$ python -q
>>> import numpy as np
>>> np.set_printoptions(suppress=True, linewidth=120)
>>> feats = np.load("sample2.npy")
>>> feats
array([[ 1,  0,  0,  0,  0,  0,  0],
       [-1,  1,  0,  0,  0,  0,  0],
       [-2, -3,  1,  0,  0,  0,  0],
       [ 3,  2,  3,  1,  0,  0,  0],
       [-3,  3, -2,  3,  1,  0,  0],
       [ 2, -3, -3,  2, -3,  1,  0],
       [-3,  1,  0, -1,  1,  3,  1]])
>>> feats @ feats
array([[  1,   0,   0,   0,   0,   0,   0],
       [ -2,   1,   0,   0,   0,   0,   0],
       [ -1,  -6,   1,   0,   0,   0,   0],
       [ -2,  -5,   6,   1,   0,   0,   0],
       [  4,  18,   5,   6,   1,   0,   0],
       [ 28,  -2,   6,  -5,  -6,   1,   0],
       [ -7,  -6, -14,   7,  -7,   6,   1]])
>>> round(np.linalg.det(feats), 3)
np.float64(1.0)
>>> np.round(np.sort(np.abs(np.linalg.eigvals(feats))), 3)
array([1., 1., 1., 1., 1., 1., 1.])
>>> np.trace(feats)
np.int64(7)
>>> A2 = np.array([[-2, 2, -2, 1, -3, -1, 2, 3, 0, -3, 1, 2],
...     [0, -1, -3, 2, 0, -3, 1, 3, 0, -1, 2, 2],
...     [-2, 0, 0, -2, 2, -3, -1, -1, 1, 2, -1, -1],
...     [2, -3, 1, -1, 0, -2, -2, -1, 2, 2, -1, 2],
...     [-2, -2, 0, -3, 1, 1, 0, -3, -3, -2, 3, 2],
...     [-1, 1, 3, 3, 2, 1, -2, 3, 3, 0, 0, 3],
...     [-1, -1, 0, 3, -2, -2, 1, 3, 3, 1, 3, 2],
...     [-2, -2, -3, 1, 2, 1, 1, -1, 0, -1, 0, 3],
...     [1, 1, -2, -2, -2, 3, 1, -1, -2, 2, 2, -2],
...     [2, -1, 2, 3, 0, 0, -1, -1, 2, 2, 3, 3],
...     [-2, 3, 2, 0, 0, -1, -3, 0, 0, 1, -2, 1],
...     [3, -3, 2, 3, 3, -1, 1, 0, -1, 2, -3, 0]])
>>> E = np.triu(A2)
>>> E
array([[-2,  2, -2,  1, -3, -1,  2,  3,  0, -3,  1,  2],
       [ 0, -1, -3,  2,  0, -3,  1,  3,  0, -1,  2,  2],
       [ 0,  0,  0, -2,  2, -3, -1, -1,  1,  2, -1, -1],
       [ 0,  0,  0, -1,  0, -2, -2, -1,  2,  2, -1,  2],
       [ 0,  0,  0,  0,  1,  1,  0, -3, -3, -2,  3,  2],
       [ 0,  0,  0,  0,  0,  1, -2,  3,  3,  0,  0,  3],
       [ 0,  0,  0,  0,  0,  0,  1,  3,  3,  1,  3,  2],
       [ 0,  0,  0,  0,  0,  0,  0, -1,  0, -1,  0,  3],
       [ 0,  0,  0,  0,  0,  0,  0,  0, -2,  2,  2, -2],
       [ 0,  0,  0,  0,  0,  0,  0,  0,  0,  2,  3,  3],
       [ 0,  0,  0,  0,  0,  0,  0,  0,  0,  0, -2,  1],
       [ 0,  0,  0,  0,  0,  0,  0,  0,  0,  0,  0,  0]])
>>> x = np.array([1, 0, 5, 5, -5, 5, 3, 5, 4, -1, -2, -3])
>>> h1 = np.maximum(E @ x, 0)
>>> E.T @ h1
array([-38,  38, -38,  19, -57,  -2,  21, 159, 102, -40,  68, 124])
>>> np.maximum(E @ x, 0) - np.maximum(-E @ x, 0)
array([ 19, -11, -36, -24, -37,  17,  17, -13,  -8, -17,   1,   0])
